$ python -q
>>> import numpy as np
>>> from numpy import linalg as LA
>>> np.set_printoptions(precision=4, suppress=True, linewidth=200)
>>> rng = np.random.default_rng(33755)
>>> m1 = np.eye(4, dtype=int)[rng.permutation(4)] * np.array([-5, 1, -5, 5])
>>> m1
array([[ 0,  0, -5,  0],
       [ 0,  0,  0,  5],
       [-5,  0,  0,  0],
       [ 0,  1,  0,  0]])
>>> th = np.radians(72)
>>> Rm = np.eye(4)
>>> Rm[1, 1] = Rm[0, 0] = np.cos(th)
>>> Rm[1, 0], Rm[0, 1] = -np.sin(th), np.sin(th)
>>> Rm
array([[ 0.309 ,  0.9511,  0.    ,  0.    ],
       [-0.9511,  0.309 ,  0.    ,  0.    ],
       [ 0.    ,  0.    ,  1.    ,  0.    ],
       [ 0.    ,  0.    ,  0.    ,  1.    ]])
>>> B = m1 @ Rm.T
>>> np.allclose(LA.norm(m1, axis=1), LA.norm(B, axis=1))
True
>>> np.abs(B - m1).max(axis=0)
array([3.4549, 4.7553, 0.    , 0.    ])
>>> LA.svd(m1, compute_uv=False), LA.svd(B, compute_uv=False)
(array([5., 5., 5., 1.]), array([5., 5., 5., 1.]))
>>> B
array([[ 0.    ,  0.    , -5.    ,  0.    ],
       [ 0.    ,  0.    ,  0.    ,  5.    ],
       [-1.5451,  4.7553,  0.    ,  0.    ],
       [ 0.9511,  0.309 ,  0.    ,  0.    ]])
>>> Q, Rm = LA.qr(B)
>>> Rm.round(4) + 0
array([[-1.8143,  3.8876,  0.    ,  0.    ],
       [ 0.    , -2.7558,  0.    ,  0.    ],
       [ 0.    ,  0.    ,  5.    ,  0.    ],
       [ 0.    ,  0.    ,  0.    , -5.    ]])
>>> np.allclose(Rm.T @ Rm, B.T @ B)
True
>>> np.abs(np.diag(Rm))
array([1.8143, 2.7558, 5.    , 5.    ])
>>> Q.shape, Rm.shape
((4, 4), (4, 4))
>>> E = np.load("arr.npy")
>>> print(E)
[[ 0  0  2 -2]
 [ 0  0 -1  1]
 [ 0  0  0 -2]
 [ 0  0  0  0]]
>>> [int(LA.matrix_rank(LA.matrix_power(E, p))) for p in range(1, 5)]
[2, 1, 0, 0]
>>> LA.matrix_power(E - np.diag(np.diag(E)), 4)
array([[0, 0, 0, 0],
       [0, 0, 0, 0],
       [0, 0, 0, 0],
       [0, 0, 0, 0]])
>>> np.sort(LA.eigvals(E))
array([0., 0., 0., 0.])
>>> np.abs(np.diag(LA.qr(E)[1])) > 1e-9
array([False, False, False, False])
>>> np.round(E @ LA.pinv(E) @ E, 4) + 0
array([[ 0.,  0.,  2., -2.],
       [ 0.,  0., -1.,  1.],
       [ 0.,  0.,  0., -2.],
       [ 0.,  0.,  0.,  0.]])
>>> LA.lstsq(E[:-1].T, E[-1])[2]
np.int32(2)
>>> print(np.unique(E.round(6), axis=0).shape)
(4, 4)
>>> round(float(np.trace(LA.pinv(E) @ E)), 4)
2.0
>>> vec = np.array([-3, -1, 2, -2])
>>> print(np.sign((E @ vec).round(6)))
[ 1 -1  1  0]
>>> print(E * vec)
[[ 0  0  4  4]
 [ 0  0 -2 -2]
 [ 0  0  0  4]
 [ 0  0  0  0]]
>>> (E * vec).sum(axis=1)
array([ 8, -4,  4,  0])
>>> P = np.triu(np.array([[2, 2, 3, -3], [3, 0, 0, 1], [3, -1, 0, 0], [-3, 1, -1, 2]]), 1) + np.eye(4)
>>> B = P @ E @ LA.inv(P)
>>> np.poly(B)
array([1., 0., 0., 0., 0.])
>>> B
array([[ 0.,  0.,  0., -6.],
       [ 0.,  0., -1.,  1.],
       [ 0.,  0.,  0., -2.],
       [ 0.,  0.,  0.,  0.]])
>>> P @ E - E @ P
array([[ 0.,  0., -2., -4.],
       [ 0.,  0.,  0.,  0.],
       [ 0.,  0.,  0.,  0.],
       [ 0.,  0.,  0.,  0.]])
>>> np.trace(B), np.trace(E)
(np.float64(0.0), np.int64(0))
>>> B.reshape(-1, 2)
array([[ 0.,  0.],
       [ 0., -6.],
       [ 0.,  0.],
       [-1.,  1.],
       [ 0.,  0.],
       [ 0., -2.],
       [ 0.,  0.],
       [ 0.,  0.]])
>>> print(B.reshape(2, -1))
[[ 0.  0.  0. -6.  0.  0. -1.  1.]
 [ 0.  0.  0. -2.  0.  0.  0.  0.]]
>>> t3 = B.reshape(4, 2, -1)
>>> t3[:, 0]
array([[0., 0.],
       [0., 0.],
       [0., 0.],
       [0., 0.]])
>>> mat = np.array([[0, 0, -2], [0, 0, -1], [0, 0, 0]])
>>> [round(float(x), 4) for x in LA.svd(mat, compute_uv=False)[:3]]
[2.2361, 0.0, 0.0]
>>> np.argsort(-LA.norm(mat, axis=0).round(6), kind="stable")[:3]
array([2, 0, 1])
>>> LA.matrix_rank(mat, rtol=0.1)
np.int64(1)
>>> print(np.sort(LA.eigvals(mat)))
[0. 0. 0.]
>>> [int(LA.matrix_rank(LA.matrix_power(mat, p))) for p in range(1, 4)]
[1, 0, 0]
>>> LA.matrix_rank(mat - mat[0, 0] * np.eye(3))
np.int64(1)
>>> LA.matrix_power(mat - np.diag(np.diag(mat)), 3)
array([[0, 0, 0],
       [0, 0, 0],
       [0, 0, 0]])
>>> np.prod(np.diag(mat)), round(float(LA.det(mat)), 4)
(np.int64(0), 0.0)
>>> print(np.abs(np.diag(LA.qr(mat)[1])) > 1e-9)
[False False False]
>>> mat @ LA.pinv(mat) @ mat
array([[ 0.,  0., -2.],
       [ 0.,  0., -1.],
       [ 0.,  0.,  0.]])
>>> K = np.load("m.npy")
>>> K
array([[ -5.2418, -44.5861,  -6.3058],
       [  1.6098,  10.7379,  -7.5847],
       [  9.5041,  19.0946, -10.4641],
       [  1.6777,  53.6784,   7.9157],
       [  8.9664,  12.8568,  -4.089 ],
       [ -9.8208,  10.5006,  11.354 ],
       [-38.1162,  13.9847,   3.5888],
       [ 16.7855,  -6.6167,  -7.8294],
       [ 27.5072, -23.8744,   6.4795],
       [-18.5294,   5.0839,   4.515 ],
       [  4.1551, -42.4099,  -1.4668],
       [-25.0762, -15.8924,   5.7271],
       [-23.4106,  -1.6199,   8.3426],
       [-28.3839,  -6.9044,   1.2947]])
>>> C2 = np.cov(K, rowvar=False)
>>> C2.shape
(3, 3)
>>> np.round(np.corrcoef(K[:, 2], K[:, 0])[0, 1], 4)
np.float64(-0.4038)
>>> K.std(axis=0)
array([18.3141, 24.7028,  6.8057])
>>> np.polyfit(K[:, 2], K[:, 0], 1)
array([-1.0867, -4.7072])
>>> np.argsort(-K.std(axis=0).round(6), kind="stable")
array([1, 0, 2])
>>> np.corrcoef(K.T)
array([[ 1.    , -0.0779, -0.4038],
       [-0.0779,  1.    ,  0.1799],
       [-0.4038,  0.1799,  1.    ]])
>>> F = np.array([[1, 3], [1, 3], [0, 0], [3, 3]])
>>> # row 1 repeats row 0
>>> B = np.c_[F[:, :1] @ np.array([[1]]), np.array([3, -4, 3, -3])]
>>> B
array([[ 1,  3],
       [ 1, -4],
       [ 0,  3],
       [ 3, -3]])
>>> print(LA.norm(LA.qr(F)[0].T @ B, axis=0) ** 2 / ((B ** 2).sum(axis=0) + 1e-12))
[1.     0.2209]
>>> LA.matrix_rank(B)
np.int64(2)
>>> B = np.array([[2, 0], [1, 3]])
>>> B.T @ F.T
array([[5, 5, 0, 9],
       [9, 9, 0, 9]])
>>> LA.matrix_rank(F @ B)
np.int64(2)
>>> np.einsum("ij,ij->i", F, F)
array([10, 10,  0, 18])
>>> np.vstack([F, B.T]).shape
(6, 2)
>>> print(np.einsum("ik,kj->ji", F, B))
[[5 5 0 9]
 [9 9 0 9]]
>>> F @ F
Traceback (most recent call last):
  File "<python-input-77>", line 1, in <module>
    F @ F
    ~~^~~
ValueError: matmul: Input operand 1 has a mismatch in its core dimension 0, with gufunc signature (n?,k),(k,m?)->(n?,m?) (size 4 is different from 2)
>>> C2 = F.T @ F
>>> np.allclose(C2, C2.T)
True
>>> np.trace(C2), (F ** 2).sum()
(np.int64(38), np.int64(38))
>>> LA.matrix_rank(C2)
np.int64(2)
>>> print(LA.svd(F, compute_uv=False) ** 2)
[36.  2.]
>>> print(np.diag(C2))
[11 27]
>>> C2
array([[11, 15],
       [15, 27]])
>>> LA.eigvalsh(C2)[::-1]
array([36.,  2.])
>>> vec = np.array([5, 1])
>>> rhs = F @ vec
>>> print(np.round(LA.pinv(F) @ F, 4) + 0)
[[1. 0.]
 [0. 1.]]
>>> print(LA.solve(F.T @ F, F.T @ rhs))
[5. 1.]
>>> rhs = rhs + 0.05 * rng.normal(size=4)
>>> rhs
array([ 7.9529,  8.0112, -0.0514, 18.031 ])
>>> c, *_ = LA.lstsq(F, rhs)
>>> print(c.round())
[5. 1.]
>>> [round(float(LA.norm(LA.solve(F.T @ F + lam * np.eye(2), F.T @ rhs))), 2) for lam in (0, 1, 10, 100)]
[5.12, 4.19, 2.76, 0.91]
>>> P = F @ LA.solve(F.T @ F, F.T)
>>> np.diag(P)
array([0.5, 0.5, 0. , 1. ])
>>> np.round((np.eye(4) - P) @ F, 4) + 0
array([[0., 0.],
       [0., 0.],
       [0., 0.],
       [0., 0.]])
>>> np.trace(P)
np.float64(2.0)
>>> print(LA.matrix_rank(np.eye(4) - P))
2
>>> J = np.load("test14.npy")
>>> J
array([[-2.2, -0.5, -0.9],
       [-0.6,  1.5,  0. ],
       [ 0.7,  0.7,  1.1],
       [ 0.4, -1.3, -0.8]])
>>> vec = np.array([0, 5, -5])
>>> rhs = J @ vec
>>> print(np.round(LA.pinv(J) @ J, 4) + 0)
[[1. 0. 0.]
 [0. 1. 0.]
 [0. 0. 1.]]
>>> np.round(LA.solve(J.T @ J, J.T @ rhs), 4) + 0
array([ 0.,  5., -5.])
>>> rhs
array([ 2. ,  7.5, -2. , -2.5])
>>> rhs = rhs + 0.3 * rng.normal(size=4)
>>> rhs
array([ 2.2657,  7.6275, -1.9351, -2.3284])
>>> c, *_ = LA.lstsq(J, rhs)
>>> round(LA.norm(rhs - J @ c), 4)
np.float64(0.2563)
>>> np.round(J.T @ (rhs - J @ c), 4) + 0
array([0., 0., 0.])
>>> lab = rng.permutation(3)
>>> B = J[:, lab] * rng.choice([-1, 1], 3)
>>> B
array([[ 2.2,  0.9, -0.5],
       [ 0.6, -0. ,  1.5],
       [-0.7, -1.1,  0.7],
       [-0.4,  0.8, -1.3]])
>>> Uu, _, Vh = LA.svd(J.T @ B)
>>> lab
array([0, 2, 1])
>>> J.shape
(4, 3)
>>> J.sum(axis=1)
array([-3.6,  0.9,  2.5, -1.7])
>>> np.count_nonzero(J)
np.int64(11)
>>> np.zeros(4, 3)
Traceback (most recent call last):
  File "<python-input-120>", line 1, in <module>
    np.zeros(4, 3)
    ~~~~~~~~^^^^^^
TypeError: Cannot interpret '3' as a data type
>>> np.abs(J).max()
np.float64(2.2)
>>> J[:, 3]
Traceback (most recent call last):
  File "<python-input-122>", line 1, in <module>
    J[:, 3]
    ~^^^^^^
IndexError: index 3 is out of bounds for axis 1 with size 3
>>> LA.matrix_rank(J)
np.int64(3)
>>> np.unravel_index(np.abs(J).argmax(), J.shape)
(np.int64(0), np.int64(0))
>>> Z = np.array([[-1.2, 0.8, 0.8], [-1.0, -1.5, -0.4]])
>>> M = np.array([[1, 2],
...     [0, 2],
...     [1, 0],
...     [0, 1],
...     [1, 1],
...     [0, 0],
...     [0, 1],
...     [1, 2],
...     [1, 1],
...     [0, 2],
...     [1, 1],
...     [0, 0],
...     [2, 2],
...     [2, 2],
...     [2, 2],
...     [1, 1],
...     [1, 0],
...     [2, 0],
...     [2, 2],
...     [0, 2],
...     [1, 2],
...     [1, 2],
...     [0, 2],
...     [2, 2],
...     [2, 2]]) @ Z + 0.3 * rng.normal(size=(25, 3))
>>> print(M)
[[-2.861  -1.787   0.2671]
 [-1.8557 -3.2138 -1.1055]
 [-1.0507  0.9326  0.8058]
 [-0.9302 -1.5029 -0.1141]
 [-1.7742 -1.2     0.2266]
 [ 0.6266  0.3684  0.2819]
 [-0.6818 -1.2772 -0.2436]
 [-2.9208 -1.8166  0.3678]
 [-1.9411 -0.652   0.5095]
 [-2.2284 -2.8347 -0.6206]
 [-2.3485 -0.6862  0.0493]
 [-0.344   0.1436 -0.3618]
 [-4.1683 -1.8675  0.4794]
 [-3.9389 -1.5131  0.5421]
 [-3.5393 -1.5476  1.1714]
 [-1.866  -1.0731  0.8702]
 [-0.5732  0.4686  1.3148]
 [-2.3506  2.0729  1.2145]
 [-4.2668 -0.8104  0.3661]
 [-1.2595 -2.737  -0.4528]
 [-3.4782 -2.4271 -0.3184]
 [-3.1246 -2.0071 -0.1489]
 [-1.6194 -3.0526 -0.4878]
 [-4.2384 -1.1472  0.8414]
 [-4.4582 -1.3824  0.4584]]
>>> B = np.c_[M[:, :1] @ np.array([[0]]), np.array([4, 1, 4, 3, 3, 2, 4, -4, 2, -1, -4, 5, 4, -4, 2, -2, -2, 4, -4, 1, 0, -4, -2, -4, -5])]
>>> B
array([[ 0.,  4.],
       [ 0.,  1.],
       [ 0.,  4.],
       [ 0.,  3.],
       [ 0.,  3.],
       [ 0.,  2.],
       [ 0.,  4.],
       [ 0., -4.],
       [ 0.,  2.],
       [ 0., -1.],
       [ 0., -4.],
       [ 0.,  5.],
       [ 0.,  4.],
       [ 0., -4.],
       [ 0.,  2.],
       [ 0., -2.],
       [ 0., -2.],
       [ 0.,  4.],
       [ 0., -4.],
       [ 0.,  1.],
       [ 0.,  0.],
       [ 0., -4.],
       [ 0., -2.],
       [ 0., -4.],
       [ 0., -5.]])
>>> LA.matrix_rank(B)
np.int64(1)
>>> LA.lstsq(M, B[:, 0])[0]
array([0., 0., 0.])
